In [1]: import numpy as np

In [2]: import numpy.linalg as la

In [3]: np.set_printoptions(suppress=True, linewidth=160)

In [4]: J = np.loadtxt("layer13.csv", delimiter=",")

In [5]: J
Out[5]: 
array([[  3.,  -3.,   0.,  -2.],
       [  0.,  -4.,   2.,   0.],
       [  0.,  -3.,   3.,   3.],
       [ -2.,  -4.,   6.,   0.],
       [ -2.,  -7.,   7.,   1.],
       [ -5.,  -7.,  10.,   4.],
       [ -2.,  -9.,  10.,   5.],
       [ -2., -12.,  11.,   6.],
       [ -5., -10.,  12.,   8.],
       [ -7., -12.,  13.,  11.],
       [-10., -14.,  15.,  13.],
       [-11., -17.,  12.,  11.],
       [-13., -20.,   9.,  12.],
       [-16., -22.,   7.,  15.],
       [-16., -22.,   4.,  17.],
       [-18., -19.,   1.,  20.],
       [-20., -22.,   3.,  21.],
       [-18., -21.,   4.,  22.],
       [-21., -20.,   5.,  24.],
       [-19., -23.,   8.,  25.],
       [-20., -24.,  10.,  25.],
       [-21., -22.,  12.,  25.],
       [-23., -20.,  15.,  26.],
       [-25., -21.,  12.,  28.],
       [-24., -20.,  10.,  30.],
       [-22., -23.,   7.,  27.],
       [-25., -26.,   9.,  30.],
       [-23., -29.,   9.,  27.],
       [-21., -27.,   7.,  27.],
       [-21., -25.,   6.,  28.],
       [-23., -23.,   4.,  26.],
       [-21., -24.,   1.,  29.],
       [-24., -26.,   1.,  29.],
       [-23., -27.,  -1.,  28.],
       [-23., -28.,  -4.,  27.],
       [-21., -30.,  -6.,  24.],
       [-22., -33.,  -4.,  27.],
       [-22., -30.,  -5.,  24.]])

In [6]: w1 = np.array([[3, 1, 2], [-1, -3, -2], [-2, -2, 1], [-1, -3, -1]])

In [7]: coef = np.array([9, -7, 9])

In [8]: hid = np.maximum(J @ w1 + coef, 0)

In [9]: la.matrix_rank(hid)
Out[9]: np.int64(3)

In [10]: np.round((hid > 0).mean(axis=0), 2)
Out[10]: array([0.08, 0.08, 0.47])

In [11]: (hid > 0).astype(int)
Out[11]: 
array([[1, 1, 1],
       [1, 1, 1],
       [1, 0, 1],
       [0, 0, 1],
       [0, 0, 1],
       [0, 0, 1],
       [0, 0, 1],
       [0, 0, 1],
       [0, 0, 1],
       [0, 0, 1],
       [0, 0, 1],
       [0, 0, 1],
       [0, 0, 1],
       [0, 0, 1],
       [0, 0, 1],
       [0, 0, 0],
       [0, 0, 0],
       [0, 0, 0],
       [0, 0, 0],
       [0, 0, 0],
       [0, 0, 1],
       [0, 0, 0],
       [0, 0, 0],
       [0, 0, 0],
       [0, 0, 0],
       [0, 0, 0],
       [0, 0, 0],
       [0, 0, 1],
       [0, 0, 1],
       [0, 0, 0],
       [0, 0, 0],
       [0, 0, 0],
       [0, 0, 0],
       [0, 0, 0],
       [0, 0, 0],
       [0, 1, 0],
       [0, 0, 0],
       [0, 0, 0]])

In [12]: hid
Out[12]: 
array([[23., 11., 23.],
       [ 9.,  1., 19.],
       [ 3.,  0., 15.],
       [ 0.,  0., 19.],
       [ 0.,  0., 25.],
       [ 0.,  0., 19.],
       [ 0.,  0., 28.],
       [ 0.,  0., 34.],
       [ 0.,  0., 23.],
       [ 0.,  0., 21.],
       [ 0.,  0., 19.],
       [ 0.,  0., 22.],
       [ 0.,  0., 20.],
       [ 0.,  0., 13.],
       [ 0.,  0.,  8.],
       [ 0.,  0.,  0.],
       [ 0.,  0.,  0.],
       [ 0.,  0.,  0.],
       [ 0.,  0.,  0.],
       [ 0.,  0.,  0.],
       [ 0.,  0.,  2.],
       [ 0.,  0.,  0.],
       [ 0.,  0.,  0.],
       [ 0.,  0.,  0.],
       [ 0.,  0.,  0.],
       [ 0.,  0.,  0.],
       [ 0.,  0.,  0.],
       [ 0.,  0.,  3.],
       [ 0.,  0.,  1.],
       [ 0.,  0.,  0.],
       [ 0.,  0.,  0.],
       [ 0.,  0.,  0.],
       [ 0.,  0.,  0.],
       [ 0.,  0.,  0.],
       [ 0.,  0.,  0.],
       [ 0.,  2.,  0.],
       [ 0.,  0.,  0.],
       [ 0.,  0.,  0.]])

In [13]: basis = np.array([[1, 1, 1], [2, 3, 5], [2, 3, 2]])

In [14]: w1 @ basis
Out[14]: 
array([[  9,  12,  12],
       [-11, -16, -20],
       [ -4,  -5, -10],
       [ -9, -13, -18]])

In [15]: hid @ basis
Out[15]: 
array([[ 91., 125., 124.],
       [ 49.,  69.,  52.],
       [ 33.,  48.,  33.],
       [ 38.,  57.,  38.],
       [ 50.,  75.,  50.],
       [ 38.,  57.,  38.],
       [ 56.,  84.,  56.],
       [ 68., 102.,  68.],
       [ 46.,  69.,  46.],
       [ 42.,  63.,  42.],
       [ 38.,  57.,  38.],
       [ 44.,  66.,  44.],
       [ 40.,  60.,  40.],
       [ 26.,  39.,  26.],
       [ 16.,  24.,  16.],
       [  0.,   0.,   0.],
       [  0.,   0.,   0.],
       [  0.,   0.,   0.],
       [  0.,   0.,   0.],
       [  0.,   0.,   0.],
       [  4.,   6.,   4.],
       [  0.,   0.,   0.],
       [  0.,   0.,   0.],
       [  0.,   0.,   0.],
       [  0.,   0.,   0.],
       [  0.,   0.,   0.],
       [  0.,   0.,   0.],
       [  6.,   9.,   6.],
       [  2.,   3.,   2.],
       [  0.,   0.,   0.],
       [  0.,   0.,   0.],
       [  0.,   0.,   0.],
       [  0.,   0.,   0.],
       [  0.,   0.,   0.],
       [  0.,   0.,   0.],
       [  4.,   6.,  10.],
       [  0.,   0.,   0.],
       [  0.,   0.,   0.]])

In [16]: Uu, sig, Vh = la.svd(J, full_matrices=False)

In [17]: np.round(np.abs(Vh[0]), 2)
Out[17]: array([0.51, 0.6 , 0.14, 0.61])

In [18]: np.allclose(Uu * sig @ Vh, J)
Out[18]: True

In [19]: G = np.cov(J, rowvar=False)

In [20]: round(np.corrcoef(J[:, 3], J[:, 1])[0, 1], 2)
Out[20]: np.float64(-0.91)

In [21]: np.round(la.eigvalsh(G)[::-1], 2)
Out[21]: array([247.02,  31.24,   6.37,   1.67])

In [22]: np.round(np.corrcoef(J.T), 2)
Out[22]: 
array([[ 1.  ,  0.92,  0.18, -0.98],
       [ 0.92,  1.  ,  0.33, -0.91],
       [ 0.18,  0.33,  1.  , -0.17],
       [-0.98, -0.91, -0.17,  1.  ]])

In [23]: q, r_ = la.qr(J)

In [24]: np.round(abs(r_[0, 0]), 2), round(float(la.norm(J[:, 0])), 2)
Out[24]: (np.float64(109.45), 109.45)

In [25]: q.shape, r_.shape
Out[25]: ((38, 4), (4, 4))

In [26]: r_.round(2)
Out[26]: 
array([[-109.45, -126.01,   28.73,  129.72],
       [   0.  ,   26.29,   -4.5 ,   -2.11],
       [   0.  ,    0.  ,  -40.46,   -1.54],
       [   0.  ,    0.  ,    0.  ,   12.23]])

In [27]: np.trace(q @ q.T)
Out[27]: np.float64(4.0)

In [28]: G = J.T @ J

In [29]: np.allclose(G, G.T)
Out[29]: True

In [30]: (J @ J.T).shape
Out[30]: (38, 38)

In [31]: np.round(la.svd(J, compute_uv=False) ** 2, 2)
Out[31]: array([45913.79,  1602.22,   435.79,    63.21])

In [32]: G
Out[32]: 
array([[ 11980.,  13792.,  -3145., -14198.],
       [ 13792.,  16569.,  -3739., -16401.],
       [ -3145.,  -3739.,   2483.,   3799.],
       [-14198., -16401.,   3799.,  16983.]])

In [33]: la.matrix_rank(G)
Out[33]: np.int64(4)

In [34]: np.round(la.eigvalsh(G)[::-1], 2)
Out[34]: array([45913.79,  1602.22,   435.79,    63.21])

In [35]: np.diag(G)
Out[35]: array([11980., 16569.,  2483., 16983.])

In [36]: np.trace(G), (J ** 2).sum()
Out[36]: (np.float64(48015.0), np.float64(48015.0))
